% python3 -q
>>> import numpy as np
>>> np.set_printoptions(suppress=True, linewidth=200)
>>> arr = np.loadtxt("layer12.csv", delimiter=",")
>>> arr
array([[-1.,  0.,  0.,  0.,  0.,  0.,  0.,  0.],
       [ 0.,  0.,  0.,  0.,  0.,  0.,  0.,  0.],
       [ 0.,  0.,  0.,  0.,  0.,  0.,  0.,  0.],
       [ 0.,  0.,  0.,  3.,  0.,  0.,  0.,  0.],
       [ 0.,  0.,  0.,  0., -3.,  0.,  0.,  0.],
       [ 0.,  0.,  0.,  0.,  0.,  1.,  0.,  0.],
       [ 0.,  0.,  0.,  0.,  0.,  0.,  0.,  0.],
       [ 0.,  0.,  0.,  0.,  0.,  0.,  0., -1.]])
>>> # symmetric
>>> arr @ arr
array([[1., 0., 0., 0., 0., 0., 0., 0.],
       [0., 0., 0., 0., 0., 0., 0., 0.],
       [0., 0., 0., 0., 0., 0., 0., 0.],
       [0., 0., 0., 9., 0., 0., 0., 0.],
       [0., 0., 0., 0., 9., 0., 0., 0.],
       [0., 0., 0., 0., 0., 1., 0., 0.],
       [0., 0., 0., 0., 0., 0., 0., 0.],
       [0., 0., 0., 0., 0., 0., 0., 1.]])
>>> np.round(np.sort(np.linalg.eigvals(arr).real), 2)
array([-3., -1., -1.,  0.,  0.,  0.,  1.,  3.])
>>> np.flatnonzero(np.linalg.matrix_power((arr != 0) + (arr.T != 0) + np.eye(8), 8)[2])
array([2])
>>> X = np.minimum.outer(np.arange(1, 9), np.arange(1, 9)) * 5
>>> X
array([[ 5,  5,  5,  5,  5,  5,  5,  5],
       [ 5, 10, 10, 10, 10, 10, 10, 10],
       [ 5, 10, 15, 15, 15, 15, 15, 15],
       [ 5, 10, 15, 20, 20, 20, 20, 20],
       [ 5, 10, 15, 20, 25, 25, 25, 25],
       [ 5, 10, 15, 20, 25, 30, 30, 30],
       [ 5, 10, 15, 20, 25, 30, 35, 35],
       [ 5, 10, 15, 20, 25, 30, 35, 40]])
>>> # equal to its transpose
>>> Lm = np.linalg.cholesky(X)
>>> np.round(Lm @ Lm.T, 2)
array([[ 5.,  5.,  5.,  5.,  5.,  5.,  5.,  5.],
       [ 5., 10., 10., 10., 10., 10., 10., 10.],
       [ 5., 10., 15., 15., 15., 15., 15., 15.],
       [ 5., 10., 15., 20., 20., 20., 20., 20.],
       [ 5., 10., 15., 20., 25., 25., 25., 25.],
       [ 5., 10., 15., 20., 25., 30., 30., 30.],
       [ 5., 10., 15., 20., 25., 30., 35., 35.],
       [ 5., 10., 15., 20., 25., 30., 35., 40.]])
>>> np.linalg.eigvalsh(X).min() > 0
np.True_
>>> Lm.round(2)
array([[2.24, 0.  , 0.  , 0.  , 0.  , 0.  , 0.  , 0.  ],
       [2.24, 2.24, 0.  , 0.  , 0.  , 0.  , 0.  , 0.  ],
       [2.24, 2.24, 2.24, 0.  , 0.  , 0.  , 0.  , 0.  ],
       [2.24, 2.24, 2.24, 2.24, 0.  , 0.  , 0.  , 0.  ],
       [2.24, 2.24, 2.24, 2.24, 2.24, 0.  , 0.  , 0.  ],
       [2.24, 2.24, 2.24, 2.24, 2.24, 2.24, 0.  , 0.  ],
       [2.24, 2.24, 2.24, 2.24, 2.24, 2.24, 2.24, 0.  ],
       [2.24, 2.24, 2.24, 2.24, 2.24, 2.24, 2.24, 2.24]])
>>> M2 = np.array([[-1, -1],
...     [-3, 0],
...     [0, 1],
...     [1, -1],
...     [-1, -3],
...     [-1, 3],
...     [0, 3],
...     [0, 0]])
>>> np.vstack([X, M2.T]).shape
(10, 8)
>>> M2 = np.linalg.inv(X)
>>> np.round(X @ M2, 2) + 0
array([[1., 0., 0., 0., 0., 0., 0., 0.],
       [0., 1., 0., 0., 0., 0., 0., 0.],
       [0., 0., 1., 0., 0., 0., 0., 0.],
       [0., 0., 0., 1., 0., 0., 0., 0.],
       [0., 0., 0., 0., 1., 0., 0., 0.],
       [0., 0., 0., 0., 0., 1., 0., 0.],
       [0., 0., 0., 0., 0., 0., 1., 0.],
       [0., 0., 0., 0., 0., 0., 0., 1.]])
>>> U, sv, vt = np.linalg.svd(X, full_matrices=False)
>>> np.round(sv / sv[0], 2)
array([1.  , 0.11, 0.04, 0.02, 0.02, 0.01, 0.01, 0.01])
>>> np.allclose(U * sv @ vt, X)
True
>>> np.round(np.cumsum(sv ** 2) / np.sum(sv ** 2), 2)
array([0.98, 1.  , 1.  , 1.  , 1.  , 1.  , 1.  , 1.  ])
>>> (sv > 1e-8).sum()
np.int64(8)
>>> np.round(U.T @ X @ vt.T, 2) + 0
array([[146.83,   0.  ,   0.  ,   0.  ,   0.  ,   0.  ,   0.  ,   0.  ],
       [  0.  ,  16.69,   0.  ,   0.  ,   0.  ,   0.  ,   0.  ,   0.  ],
       [  0.  ,   0.  ,   6.29,   0.  ,   0.  ,   0.  ,   0.  ,   0.  ],
       [  0.  ,   0.  ,   0.  ,   3.44,   0.  ,   0.  ,   0.  ,   0.  ],
       [  0.  ,   0.  ,   0.  ,   0.  ,   2.29,   0.  ,   0.  ,   0.  ],
       [  0.  ,   0.  ,   0.  ,   0.  ,   0.  ,   1.73,   0.  ,   0.  ],
       [  0.  ,   0.  ,   0.  ,   0.  ,   0.  ,   0.  ,   1.44,   0.  ],
       [  0.  ,   0.  ,   0.  ,   0.  ,   0.  ,   0.  ,   0.  ,   1.29]])
>>> np.round(vt @ vt.T, 2) + 0
array([[1., 0., 0., 0., 0., 0., 0., 0.],
       [0., 1., 0., 0., 0., 0., 0., 0.],
       [0., 0., 1., 0., 0., 0., 0., 0.],
       [0., 0., 0., 1., 0., 0., 0., 0.],
       [0., 0., 0., 0., 1., 0., 0., 0.],
       [0., 0., 0., 0., 0., 1., 0., 0.],
       [0., 0., 0., 0., 0., 0., 1., 0.],
       [0., 0., 0., 0., 0., 0., 0., 1.]])
>>> w, evecs = np.linalg.eigh(X)
>>> w.round(2)
array([  1.29,   1.44,   1.73,   2.29,   3.44,   6.29,  16.69, 146.83])
>>> np.round(np.linalg.svd(X, compute_uv=False), 2)
array([146.83,  16.69,   6.29,   3.44,   2.29,   1.73,   1.44,   1.29])
>>> (w > 1e-8).sum(), (w < -1e-8).sum()
(np.int64(8), np.int64(0))
>>> rng = np.random.default_rng(5344)
>>> mat = rng.normal(size=(26, 4))
>>> mat = 10 * mat / np.linalg.norm(mat, axis=1, keepdims=True)
>>> mat.round(2)
array([[ 0.23,  7.47, -3.68, -5.53],
       [-2.66,  5.34,  5.44, -5.91],
       [-5.21, -0.57,  7.79, -3.45],
       [ 4.23,  3.16, -6.96,  4.87],
       [-6.26, -1.69, -0.48,  7.6 ],
       [ 2.79, -4.85,  0.52,  8.27],
       [-8.33,  4.72, -0.14, -2.87],
       [ 0.56, -3.6 ,  2.61, -8.94],
       [-3.03, -1.9 ,  6.8 ,  6.41],
       [ 0.03, -4.87,  5.75, -6.58],
       [-5.45, -1.93,  1.89, -7.94],
       [ 5.9 , -7.55,  1.07,  2.67],
       [-2.63,  6.51,  1.11,  7.03],
       [ 4.84,  7.67, -1.57, -3.91],
       [ 3.27,  1.01,  6.65,  6.64],
       [ 1.2 ,  7.77, -4.83,  3.84],
       [ 2.63,  1.05,  8.39,  4.65],
       [ 5.36, -2.16,  0.22, -8.16],
       [ 2.94,  4.36,  5.52, -6.47],
       [ 5.25,  0.47, -8.41, -1.26],
       [ 9.52,  1.77,  2.01, -1.47],
       [ 6.89, -5.5 ,  3.  , -3.64],
       [-6.14,  1.14, -5.59,  5.46],
       [-3.66, -5.47, -7.17, -2.29],
       [ 5.35, -7.92, -1.73,  2.38],
       [ 2.82, -3.73,  6.83, -5.61]])
>>> basis = mat[[3, 4]].astype(float)
>>> for _ in range(3):
...     idx = np.linalg.norm(mat[:, None] - basis, axis=-1).argmin(axis=1)
...     basis = np.array([mat[idx == j].mean(axis=0) for j in range(2)])
... 
>>> idx
array([0, 1, 1, 0, 1, 1, 1, 1, 1, 1, 1, 0, 1, 0, 1, 0, 1, 0, 0, 0, 0, 0, 1, 1, 0, 1])
>>> basis.round(2)
array([[ 4.7 ,  0.87, -1.4 , -1.52],
       [-2.08, -0.59,  2.69,  0.16]])
>>> f, g = basis[0], basis[1]
>>> round(float(f @ g), 2)
-14.31
>>> np.round(f @ f, 2)
np.float64(27.1)
>>> pr = (f @ g) / (f @ f) * f
>>> np.round(g - pr, 2)
array([ 0.4 , -0.13,  1.95, -0.64])
>>> np.linalg.matrix_rank(np.outer(f, g))
np.int64(1)
>>> dist = np.linalg.norm(mat[:, None] - mat[None], axis=-1)
>>> dist.mean(axis=1).argmax()
np.int64(22)
>>> (dist + 1e9 * np.eye(26)).round(6).argmin(axis=1)
array([13, 18,  1, 15, 22, 11,  1,  9, 16, 25,  7, 24, 15,  0, 16,  3, 14,  7,  1,  3, 21, 25,  4, 22, 11,  9])
>>> np.unravel_index(dist.round(6).argmax(), dist.shape)
(np.int64(2), np.int64(3))
>>> M2 = np.c_[mat[:, :2] @ np.array([[1, 3], [3, 2]]), np.array([3, 4, 5, 3, 5, 5, 1, 1, 3, 0, 3, 4, 2, 5, 2, 3, 0, 4, 3, 3, 5, 3, 3, 1, 0, 4])]
>>> M2.round(2)
array([[ 22.65,  15.64,   3.  ],
       [ 13.36,   2.71,   4.  ],
       [ -6.91, -16.75,   5.  ],
       [ 13.69,  19.  ,   3.  ],
       [-11.33, -22.16,   5.  ],
       [-11.77,  -1.33,   5.  ],
       [  5.84, -15.55,   1.  ],
       [-10.24,  -5.51,   1.  ],
       [ -8.72, -12.88,   3.  ],
       [-14.57,  -9.63,   0.  ],
       [-11.24, -20.2 ,   3.  ],
       [-16.74,   2.6 ,   4.  ],
       [ 16.91,   5.12,   2.  ],
       [ 27.85,  29.87,   5.  ],
       [  6.31,  11.83,   2.  ],
       [ 24.52,  19.15,   3.  ],
       [  5.78,   9.98,   0.  ],
       [ -1.14,  11.74,   4.  ],
       [ 16.03,  17.54,   3.  ],
       [  6.65,  16.67,   3.  ],
       [ 14.82,  32.1 ,   5.  ],
       [ -9.61,   9.67,   3.  ],
       [ -2.71, -16.14,   3.  ],
       [-20.07, -21.91,   1.  ],
       [-18.4 ,   0.23,   0.  ],
       [ -8.36,   1.02,   4.  ]])
>>> np.round(np.linalg.lstsq(mat, M2[:, 0])[0], 2) + 0
array([1., 3., 0., 0.])
>>> np.round(np.linalg.norm(np.linalg.qr(mat)[0].T @ M2, axis=0) ** 2 / ((M2 ** 2).sum(axis=0) + 1e-12), 2)
array([1.  , 1.  , 0.09])
>>> K = np.load("mat.npy")
>>> K
array([[ 5,  1,  4,  9,  4,  9,  0],
       [ 3,  4,  3,  6,  4,  0,  4],
       [ 3,  5,  4,  4,  3,  7,  3],
       [ 5,  6,  1,  8,  3,  3,  2],
       [ 7,  1,  3,  6,  6,  0,  0],
       [ 9,  2,  1,  2,  0,  6,  7],
       [-1, -7, -2, -3, -4,  9, -8]])
>>> U, sv, vt = np.linalg.svd(K)
>>> evecs = vt[:(sv > 1e-8).sum()]
>>> x = K[5] + 3 * K[6] + rng.integers(2) * np.eye(7)[0]
>>> x
array([  6., -19.,  -5.,  -7., -12.,  33., -17.])
>>> np.linalg.matrix_rank(np.vstack([K, x]))
np.int64(6)
>>> np.allclose(evecs.T @ evecs @ x, x)
True
>>> np.round(evecs.T @ evecs, 2)
array([[ 0.96, -0.02, -0.12, -0.02,  0.13,  0.04,  0.04],
       [-0.02,  0.99, -0.07, -0.01,  0.07,  0.02,  0.03],
       [-0.12, -0.07,  0.59, -0.06,  0.42,  0.13,  0.14],
       [-0.02, -0.01, -0.06,  0.99,  0.06,  0.02,  0.02],
       [ 0.13,  0.07,  0.42,  0.06,  0.56, -0.14, -0.15],
       [ 0.04,  0.02,  0.13,  0.02, -0.14,  0.96, -0.05],
       [ 0.04,  0.03,  0.14,  0.02, -0.15, -0.05,  0.95]])
>>> M = np.array([[0, 3, 3, 0],
...     [1, 3, 1, 0],
...     [2, 1, 1, 2],
...     [1, 1, 3, 2],
...     [1, 2, 1, 1],
...     [1, 3, 2, 1],
...     [2, 3, 1, 2]])
>>> hat = M @ np.linalg.solve(M.T @ M, M.T)
>>> np.round(np.linalg.eigvalsh(hat), 2) + 0
array([0., 0., 0., 1., 1., 1., 1.])
>>> round(float(np.trace(hat)), 2)
4.0
>>> x = np.array([1, 0, 1, 2])
>>> M @ np.ones(4)
array([6., 5., 6., 7., 5., 7., 8.])
>>> np.sign((M @ x).round(6))
array([1, 1, 1, 1, 1, 1, 1])
>>> W0 = np.loadtxt("dump.csv", delimiter=",")
>>> W0.round(2)
array([[ 0.56,  0.31, -0.31, -0.06, -0.44, -0.31,  0.31,  0.31],
       [ 0.31,  0.78,  0.22,  0.04,  0.31,  0.22, -0.22, -0.22],
       [-0.31,  0.22,  0.78, -0.04, -0.31, -0.22,  0.22,  0.22],
       [-0.06,  0.04, -0.04,  0.99, -0.06, -0.04,  0.04,  0.04],
       [-0.44,  0.31, -0.31, -0.06,  0.56, -0.31,  0.31,  0.31],
       [-0.31,  0.22, -0.22, -0.04, -0.31,  0.78,  0.22,  0.22],
       [ 0.31, -0.22,  0.22,  0.04,  0.31,  0.22,  0.78, -0.22],
       [ 0.31, -0.22,  0.22,  0.04,  0.31,  0.22, -0.22,  0.78]])
>>> M2 = np.linalg.inv(W0)
>>> (np.abs(M2) > 1e-9).astype(int)
array([[1, 1, 1, 1, 1, 1, 1, 1],
       [1, 1, 1, 1, 1, 1, 1, 1],
       [1, 1, 1, 1, 1, 1, 1, 1],
       [1, 1, 1, 1, 1, 1, 1, 1],
       [1, 1, 1, 1, 1, 1, 1, 1],
       [1, 1, 1, 1, 1, 1, 1, 1],
       [1, 1, 1, 1, 1, 1, 1, 1],
       [1, 1, 1, 1, 1, 1, 1, 1]])
>>> np.round(np.linalg.det(W0) * np.linalg.det(M2), 2)
np.float64(1.0)
>>> M2.round(2)
array([[ 0.56,  0.31, -0.31, -0.06, -0.44, -0.31,  0.31,  0.31],
       [ 0.31,  0.78,  0.22,  0.04,  0.31,  0.22, -0.22, -0.22],
       [-0.31,  0.22,  0.78, -0.04, -0.31, -0.22,  0.22,  0.22],
       [-0.06,  0.04, -0.04,  0.99, -0.06, -0.04,  0.04,  0.04],
       [-0.44,  0.31, -0.31, -0.06,  0.56, -0.31,  0.31,  0.31],
       [-0.31,  0.22, -0.22, -0.04, -0.31,  0.78,  0.22,  0.22],
       [ 0.31, -0.22,  0.22,  0.04,  0.31,  0.22,  0.78, -0.22],
       [ 0.31, -0.22,  0.22,  0.04,  0.31,  0.22, -0.22,  0.78]])
>>> np.allclose(M2, W0.T)
True
>>> round(float(np.linalg.cond(W0)), 2)
1.0
>>> np.round(np.linalg.inv(M2), 2)
array([[ 0.56,  0.31, -0.31, -0.06, -0.44, -0.31,  0.31,  0.31],
       [ 0.31,  0.78,  0.22,  0.04,  0.31,  0.22, -0.22, -0.22],
       [-0.31,  0.22,  0.78, -0.04, -0.31, -0.22,  0.22,  0.22],
       [-0.06,  0.04, -0.04,  0.99, -0.06, -0.04,  0.04,  0.04],
       [-0.44,  0.31, -0.31, -0.06,  0.56, -0.31,  0.31,  0.31],
       [-0.31,  0.22, -0.22, -0.04, -0.31,  0.78,  0.22,  0.22],
       [ 0.31, -0.22,  0.22,  0.04,  0.31,  0.22,  0.78, -0.22],
       [ 0.31, -0.22,  0.22,  0.04,  0.31,  0.22, -0.22,  0.78]])
>>> round(np.linalg.slogdet(W0)[0], 2)
np.float64(-1.0)
>>> w, evecs = np.linalg.eigh(W0)
>>> np.round(evecs.T @ evecs, 2) + 0
array([[1., 0., 0., 0., 0., 0., 0., 0.],
       [0., 1., 0., 0., 0., 0., 0., 0.],
       [0., 0., 1., 0., 0., 0., 0., 0.],
       [0., 0., 0., 1., 0., 0., 0., 0.],
       [0., 0., 0., 0., 1., 0., 0., 0.],
       [0., 0., 0., 0., 0., 1., 0., 0.],
       [0., 0., 0., 0., 0., 0., 1., 0.],
       [0., 0., 0., 0., 0., 0., 0., 1.]])
>>> np.unique(w.round(6) + 0, return_counts=True)[1]
array([1, 7])
>>> np.round(np.linalg.eigvalsh(W0 @ W0), 2)
array([1., 1., 1., 1., 1., 1., 1., 1.])
>>> np.round(evecs.T @ W0 @ evecs, 2) + 0
array([[-1.,  0.,  0.,  0.,  0.,  0.,  0.,  0.],
       [ 0.,  1.,  0.,  0.,  0.,  0.,  0.,  0.],
       [ 0.,  0.,  1.,  0.,  0.,  0.,  0.,  0.],
       [ 0.,  0.,  0.,  1.,  0.,  0.,  0.,  0.],
       [ 0.,  0.,  0.,  0.,  1.,  0.,  0.,  0.],
       [ 0.,  0.,  0.,  0.,  0.,  1.,  0.,  0.],
       [ 0.,  0.,  0.,  0.,  0.,  0.,  1.,  0.],
       [ 0.,  0.,  0.,  0.,  0.,  0.,  0.,  1.]])
>>> M2 = W0 + rng.integers(-2, 3, (8, 2)) @ rng.integers(-2, 3, (2, 8))
>>> M2.round(2)
array([[ 4.56, -2.69, -3.31, -0.06,  3.56,  0.69, -1.69,  0.31],
       [-5.69,  2.78,  4.22,  0.04, -5.69,  0.22, -0.22,  1.78],
       [-1.31, -2.78,  0.78, -0.04, -1.31,  1.78, -3.78,  3.22],
       [-2.06, -0.96,  0.96,  0.99, -2.06,  0.96, -1.96,  2.04],
       [-3.44,  1.31,  1.69, -0.06, -2.44, -0.31,  0.31,  1.31],
       [-3.31,  1.22,  1.78, -0.04, -3.31,  0.78,  0.22,  1.22],
       [ 5.31, -0.22, -2.78,  0.04,  5.31, -0.78,  2.78, -3.22],
       [ 2.31,  5.78,  0.22,  0.04,  2.31, -3.78,  7.78, -5.22]])
>>> np.linalg.matrix_rank(M2 - W0, tol=1e-8)
np.int64(2)
>>> M2 - W0
array([[ 4., -3., -3.,  0.,  4.,  1., -2.,  0.],
       [-6.,  2.,  4.,  0., -6.,  0.,  0.,  2.],
       [-1., -3.,  0.,  0., -1.,  2., -4.,  3.],
       [-2., -1.,  1.,  0., -2.,  1., -2.,  2.],
       [-3.,  1.,  2.,  0., -3.,  0.,  0.,  1.],
       [-3.,  1.,  2.,  0., -3.,  0.,  0.,  1.],
       [ 5.,  0., -3.,  0.,  5., -1.,  2., -3.],
       [ 2.,  6.,  0.,  0.,  2., -4.,  8., -6.]])
>>> np.abs(M2 - W0).sum(axis=1)
array([17., 20., 14., 11., 10., 10., 19., 28.])
